$ ipython --no-banner

In [1]: import numpy as np

In [2]: from numpy import linalg as LA

In [3]: np.set_printoptions(suppress=True, linewidth=100)

In [4]: feats = np.load("a.npy")

In [5]: feats
Out[5]: 
array([[  3,  -9,  12],
       [  0,   0,   0],
       [ -5,  15, -20]])

In [6]: # rows and columns are dependent

In [7]: theta = np.radians(90)

In [8]: r_ = np.eye(3)

In [9]: r_[0, 0] = r_[2, 2] = np.cos(theta)

In [10]: r_[0, 2], r_[2, 0] = -np.sin(theta), np.sin(theta)

In [11]: r_.round(2) + 0
Out[11]: 
array([[ 0.,  0., -1.],
       [ 0.,  1.,  0.],
       [ 1.,  0.,  0.]])

In [12]: other = feats @ r_.T

In [13]: np.allclose(feats @ feats.T, other @ other.T)
Out[13]: True

In [14]: np.allclose(LA.norm(feats, axis=1), LA.norm(other, axis=1))
Out[14]: True

In [15]: print(round(LA.det(r_), 2), np.trace(r_))
1.0 1.0

In [16]: rank = LA.matrix_rank(feats)

In [17]: print(rank)
1

In [18]: N = LA.svd(feats)[2][rank:].T

In [19]: print(np.round(N @ N.T, 2))
[[ 0.96  0.12 -0.15]
 [ 0.12  0.65  0.46]
 [-0.15  0.46  0.38]]

In [20]: print([int(LA.matrix_rank(feats[:, :j + 1])) for j in range(3)])
[1, 1, 1]

In [21]: LA.matrix_rank(feats.T @ feats), LA.matrix_rank(feats @ feats.T)
Out[21]: (np.int64(1), np.int64(1))

In [22]: N.shape
Out[22]: (3, 2)

In [23]: print([int(LA.matrix_rank(np.delete(feats, i, axis=0))) for i in range(3)])
[1, 1, 1]

In [24]: rng = np.random.default_rng(8843)

In [25]: idx = rng.permutation(3)

In [26]: idx
Out[26]: array([1, 2, 0])

In [27]: other = feats[idx][:, idx]

In [28]: np.trace(other)
Out[28]: np.int64(-17)

In [29]: np.allclose(other, feats)
Out[29]: False

In [30]: print(np.round(np.sort(np.abs(LA.eigvals(other))), 2))
[ 0.  0. 17.]

In [31]: print(round(LA.det(other), 2), round(float(LA.det(feats[idx])), 2))
0.0 0.0

In [32]: np.allclose(feats[:-1].T @ LA.lstsq(feats[:-1].T, feats[-1])[0], feats[-1])
Out[32]: True

In [33]: np.unique(feats.round(6), axis=0).shape
Out[33]: (3, 3)

In [34]: F = np.load("out13.npy")

In [35]: print(F)
[[8 6 6]
 [2 8 5]
 [8 2 4]]

In [36]: LA.matrix_rank(F)
Out[36]: np.int64(3)

In [37]: np.round(F.mean(axis=0), 2)
Out[37]: array([6.  , 5.33, 5.  ])

In [38]: print(np.diff(F, axis=0))
[[-6  2 -1]
 [ 6 -6 -1]]

In [39]: np.count_nonzero(F)
Out[39]: np.int64(9)

In [40]: print(round(LA.norm(F), 2))
17.69

In [41]: np.abs(F).max()
Out[41]: np.int64(8)

In [42]: other = np.array([[2, -1, -2], [-2, 0, -2], [0, 1, 1]])

In [43]: other[-1] = other[0]

In [44]: data = other + 0.02 * np.eye(3)

In [45]: data
Out[45]: 
array([[ 2.02, -1.  , -2.  ],
       [-2.  ,  0.02, -2.  ],
       [ 2.  , -1.  , -1.98]])

In [46]: np.round(LA.norm(data) ** 2 / LA.norm(data, 2) ** 2, 2)
Out[46]: np.float64(1.44)

In [47]: print(round(LA.norm(data), 2))
5.1

In [48]: np.zeros(3, 3)
TypeError: Cannot interpret '3' as a data type


In [49]: np.round(data - data[0], 2)
Out[49]: 
array([[ 0.  ,  0.  ,  0.  ],
       [-4.02,  1.02,  0.  ],
       [-0.02,  0.  ,  0.02]])

In [50]: x = np.array([0, 2, 1])

In [51]: target = data @ x

In [52]: print(target)
[-4.   -1.96 -3.98]

In [53]: print(np.round(LA.solve(data, target + data[:, 2]), 2) + 0)
[0. 2. 2.]

In [54]: np.round(LA.solve(data, data[:, 1]), 2) + 0
Out[54]: array([0., 1., 0.])

In [55]: other = np.array([[4, 1], [0, 4]])

In [56]: Z = np.array([[-1]])

In [57]: M = np.block([[other, np.array([[3], [-5]])], [np.zeros((1, 2)), Z]])

In [58]: print(M)
[[ 4.  1.  3.]
 [ 0.  4. -5.]
 [ 0.  0. -1.]]

In [59]: # triangular: eigenvalues sit on the diagonal

In [60]: x = np.array([6, 9, 1])

In [61]: a = np.maximum(M @ x, 0)

In [62]: M.T @ a
Out[62]: array([144., 160., -47.])

In [63]: np.round(np.tanh(M @ x), 2)
Out[63]: array([ 1.  ,  1.  , -0.76])

In [64]: np.maximum(M @ x, 0) - np.maximum(-M @ x, 0)
Out[64]: array([36., 31., -1.])

In [65]: u = np.array([3, -4, 1])

In [66]: other = M + np.outer(u, np.eye(3)[1])

In [67]: round(float(LA.det(other) / LA.det(M)), 2), round(float(1 + LA.solve(M, u)[1]), 2)
Out[67]: (-1.25, -1.25)

In [68]: other
Out[68]: 
array([[ 4.,  4.,  3.],
       [ 0.,  0., -5.],
       [ 0.,  1., -1.]])

In [69]: u = np.array([0, 7, 8])

In [70]: np.array([np.convolve(row, u, "same") for row in M])
Out[70]: 
array([[28., 39., 29.],
       [ 0., 28., -3.],
       [ 0.,  0., -7.]])

In [71]: np.convolve(M[2], u)
Out[71]: array([ 0.,  0.,  0., -7., -8.])

In [72]: print(np.cross(M[2, :3], M[0, :3]))
[ 1. -4.  0.]

In [73]: u, g = M[2], M[0]

In [74]: u @ g
Out[74]: np.float64(-3.0)

In [75]: u @ u
Out[75]: np.float64(1.0)

In [76]: p = (u @ g) / (u @ u) * u

In [77]: g - p
Out[77]: array([4., 1., 0.])

In [78]: LA.matrix_rank(np.outer(u, g))
Out[78]: np.int64(1)

In [79]: np.outer(u, g)
Out[79]: 
array([[ 0.,  0.,  0.],
       [ 0.,  0.,  0.],
       [-4., -1., -3.]])

In [80]: print(p)
[-0. -0.  3.]

In [81]: K = np.array([[6.0, -9.0, -3.0], [-9.0, 6.0, 3.0], [-3.0, 3.0, -2.0]])

In [82]: w, V = LA.eigvalsh(K)
ValueError: too many values to unpack (expected 2)


In [83]: w, V = LA.eigh(K)

In [84]: np.round(LA.svd(K, compute_uv=False), 2)
Out[84]: array([16.,  3.,  3.])

In [85]: (w > 1e-8).sum(), (w < -1e-8).sum()
Out[85]: (np.int64(1), np.int64(2))

In [86]: theta = np.radians(180)

In [87]: r_ = np.eye(3)

In [88]: r_[0, 0] = r_[2, 2] = np.cos(theta)

In [89]: r_[0, 2], r_[2, 0] = -np.sin(theta), np.sin(theta)

In [90]: print(r_.round(2) + 0)
[[-1.  0.  0.]
 [ 0.  1.  0.]
 [ 0.  0. -1.]]

In [91]: other = K @ r_.T

In [92]: print(np.allclose(LA.norm(K, axis=1), LA.norm(other, axis=1)))
True

In [93]: other.round(2)
Out[93]: 
array([[-6., -9.,  3.],
       [ 9.,  6., -3.],
       [ 3.,  3.,  2.]])

In [94]: np.round(LA.svd(K, compute_uv=False), 2), np.round(LA.svd(other, compute_uv=False), 2)
Out[94]: (array([16.,  3.,  3.]), array([16.,  3.,  3.]))

In [95]: np.allclose(K @ K.T, other @ other.T)
Out[95]: True

In [96]: x = np.array([9, 5, 4])

In [97]: target = K @ x

In [98]: print(target)
[ -3. -39. -20.]

In [99]: np.round(LA.solve(K, K[:, 1]), 2) + 0
Out[99]: array([0., 1., 0.])

In [100]: print(np.round(LA.solve(K, target), 2))
[9. 5. 4.]

In [101]: np.round(LA.solve(K, 4 * target), 2)
Out[101]: array([36., 20., 16.])

In [102]: np.all(LA.eigvalsh(K) > 0)
Out[102]: np.False_

In [103]: print([round(float(LA.det(K[:i, :i])), 2) + 0 for i in range(1, 4)])
[6.0, -45.0, 144.0]

In [104]: A = np.load("sample13.npy")

In [105]: A.round(2)
Out[105]: 
array([[-0.76,  0.54,  0.13, -0.33],
       [-0.21, -0.49,  0.85,  0.02],
       [ 0.28, -0.19, -0.02, -0.94],
       [-0.55, -0.66, -0.51, -0.02]])

In [106]: # columns are unit length and at right angles

In [107]: w1 = np.array([[-3, 2, -1, -1, -2, 1],
     ...:     [0, 2, 1, 1, -2, 1],
     ...:     [3, -2, 1, -2, -2, -3],
     ...:     [-1, -3, -1, -3, -3, 0]])

In [108]: coef = np.array([0, -2, -1, -3, 2, -3])

In [109]: hid = np.maximum(A @ w1 + coef, 0)

In [110]: print(hid.round(2))
[[3.01 0.   0.77 0.   3.17 0.  ]
 [3.15 0.   0.   0.   1.63 0.  ]
 [0.05 1.04 0.   0.   4.69 0.  ]
 [0.14 0.   0.   0.   5.5  0.  ]]

In [111]: Z = np.array([[1, -3], [2, 0], [-1, -3], [0, 2], [3, 1], [0, 3]])

In [112]: print((hid @ Z).round(6).argmax(axis=1))
[0 0 0 0]

In [113]: w1 @ Z
Out[113]: 
array([[ -4,  11],
       [ -3,   0],
       [ -8, -27],
       [-15,  -3]])

In [114]: np.round(hid @ Z, 2)
Out[114]: 
array([[11.76, -8.16],
       [ 8.04, -7.82],
       [16.22,  4.54],
       [16.63,  5.07]])

In [115]: U, sv, Vt = LA.svd(A, full_matrices=False)

In [116]: sv.round(2)
Out[116]: array([1., 1., 1., 1.])

In [117]: np.allclose(U * sv @ Vt, A)
Out[117]: True

In [118]: print(np.round(sv / sv[0], 2))
[1. 1. 1. 1.]

In [119]: np.cumsum(sv ** 2) / np.sum(sv ** 2)
Out[119]: array([0.25, 0.5 , 0.75, 1.  ])

In [120]: other = A / LA.norm(A, axis=1, keepdims=True)

In [121]: C2 = other @ other.T

In [122]: (C2 - 2 * np.eye(4)).round(6).argmax(axis=1)
Out[122]: array([1, 0, 0, 0])

In [123]: np.round(np.degrees(np.arccos(np.clip(C2[1, 2], -1, 1))), 2)
Out[123]: np.float64(90.0)

In [124]: (np.abs(C2) > 0.9).astype(int)
Out[124]: 
array([[1, 0, 0, 0],
       [0, 1, 0, 0],
       [0, 0, 1, 0],
       [0, 0, 0, 1]])

In [125]: mat = np.loadtxt("w.csv", delimiter=",")

In [126]: mat.round(2)
Out[126]: 
array([[-4.  , -1.48,  2.61],
       [-1.  , -4.47,  2.  ],
       [-1.55, -4.21,  2.21],
       [ 4.04, -2.66, -1.27],
       [ 2.68,  3.38, -2.54],
       [ 2.19, -4.48,  0.31],
       [ 2.62,  3.43, -2.52],
       [-4.36,  1.69,  1.76],
       [ 3.36,  2.6 , -2.64],
       [ 3.88,  1.74, -2.63],
       [-4.28,  2.03,  1.61],
       [ 4.36, -1.7 , -1.76],
       [-3.37,  3.64,  0.59],
       [ 0.97, -4.79,  1.06],
       [ 1.94, -4.58,  0.48],
       [-2.21,  4.47, -0.3 ],
       [-0.42,  4.79, -1.35],
       [ 3.59, -3.39, -0.79],
       [ 2.45, -4.35,  0.13],
       [ 4.31, -1.92, -1.66],
       [ 3.49,  2.41, -2.65],
       [ 3.6 ,  2.24, -2.65],
       [-4.35, -0.39,  2.44],
       [-4.01,  2.72,  1.24],
       [-3.39,  3.62,  0.61]])

In [127]: U, sv, Vt = LA.svd(mat)

In [128]: V = Vt[:(sv > 1e-8).sum()]

In [129]: x = mat[12] + 2 * mat[14] + rng.integers(2) * np.eye(3)[1]

In [130]: print(x.round(2))
[ 0.51 -4.52  1.54]

In [131]: round(LA.norm(x - V.T @ V @ x), 2)
Out[131]: np.float64(0.28)

In [132]: print(LA.matrix_rank(np.vstack([mat, x])))
3

In [133]: np.round(np.diag(V.T @ V), 2)
Out[133]: array([0.8 , 0.92, 0.28])

In [134]: idx = mat[:, 1] > np.median(mat[:, 1])

In [135]: u = mat[idx].mean(axis=0) - mat[~idx].mean(axis=0)

In [136]: print(u.round(2))
[-0.5   5.91 -1.68]

In [137]: ((mat - mat.mean(axis=0)) @ u > 0).astype(int)
Out[137]: array([0, 0, 0, 0, 1, 0, 1, 1, 1, 1, 1, 0, 1, 0, 0, 1, 1, 0, 0, 0, 1, 1, 0, 1, 1])

In [138]: np.unravel_index(np.abs(mat).argmax(), mat.shape)
Out[138]: (np.int64(16), np.int64(1))

In [139]: np.round(LA.svd(mat, compute_uv=False), 2) + 0
Out[139]: array([18.72, 16.57,  0.  ])

In [140]: np.count_nonzero(mat)
Out[140]: np.int64(75)

In [141]: LA.matrix_rank(mat)
Out[141]: np.int64(2)

In [142]: print(round(np.abs(mat).max(), 2))
4.79

In [143]: O, _ = LA.qr(np.array([[1.1, 1.6, -0.1], [1.1, -0.8, 1.3], [0.9, -1.9, -0.2]]))

In [144]: w = np.array([1, -2, -3])

In [145]: arr = O @ np.diag(w) @ O.T

In [146]: arr.round(2)
Out[146]: 
array([[-0.96,  1.35,  0.75],
       [ 1.35, -1.46,  1.36],
       [ 0.75,  1.36, -1.57]])

In [147]: other = arr + rng.integers(-2, 3, (3, 2)) @ rng.integers(-2, 3, (2, 3))

In [148]: other.round(2)
Out[148]: 
array([[-0.96, -0.65,  1.75],
       [ 0.35, -5.46,  5.36],
       [-0.25, -2.64,  2.43]])

In [149]: np.round(other - arr, 2)
Out[149]: 
array([[ 0., -2.,  1.],
       [-1., -4.,  4.],
       [-1., -4.,  4.]])

In [150]: np.abs(other - arr).sum(axis=1)
Out[150]: array([3., 9., 9.])

In [151]: LA.matrix_rank(other - arr, tol=1e-8)
Out[151]: np.int64(2)
